$ python -q
>>> import numpy as np
>>> import numpy.linalg as la
>>> np.set_printoptions(suppress=True, linewidth=120)
>>> feats = np.load("m.npy")
>>> feats
array([[0, 0, 0, 1, 0],
       [0, 0, 0, 0, 1],
       [0, 0, 1, 0, 0],
       [1, 0, 0, 0, 0],
       [0, 1, 0, 0, 0]])
>>> print(np.all(la.eigvalsh(feats) > 0))
False
>>> round(float(la.eigvalsh(feats).min()), 3)
-1.0
>>> f = np.array([-1, -3, 2])
>>> np.array([np.convolve(row, f, "same") for row in feats])
array([[ 0,  0, -1, -3,  2],
       [ 0,  0,  0, -1, -3],
       [ 0, -1, -3,  2,  0],
       [-3,  2,  0,  0,  0],
       [-1, -3,  2,  0,  0]])
>>> np.cross(feats[3, :3], feats[4, :3])
array([0, 0, 1])
>>> vals, vecs = la.eigvalsh(feats)
Traceback (most recent call last):
  File "<python-input-10>", line 1, in <module>
    vals, vecs = la.eigvalsh(feats)
    ^^^^^^^^^^
ValueError: too many values to unpack (expected 2)
>>> vals, vecs = la.eigh(feats)
>>> np.round(vecs.T @ feats @ vecs, 3) + 0
array([[-1.,  0.,  0.,  0.,  0.],
       [ 0., -1.,  0.,  0.,  0.],
       [ 0.,  0.,  1.,  0.,  0.],
       [ 0.,  0.,  0.,  1.,  0.],
       [ 0.,  0.,  0.,  0.,  1.]])
>>> print(np.round(la.eigvalsh(feats + 4 * np.eye(5)), 3))
[3. 3. 5. 5. 5.]
>>> vals.sum(), np.trace(feats)
(np.float64(1.0), np.int64(1))
>>> np.round(la.svd(feats, compute_uv=False), 3)
array([1., 1., 1., 1., 1.])
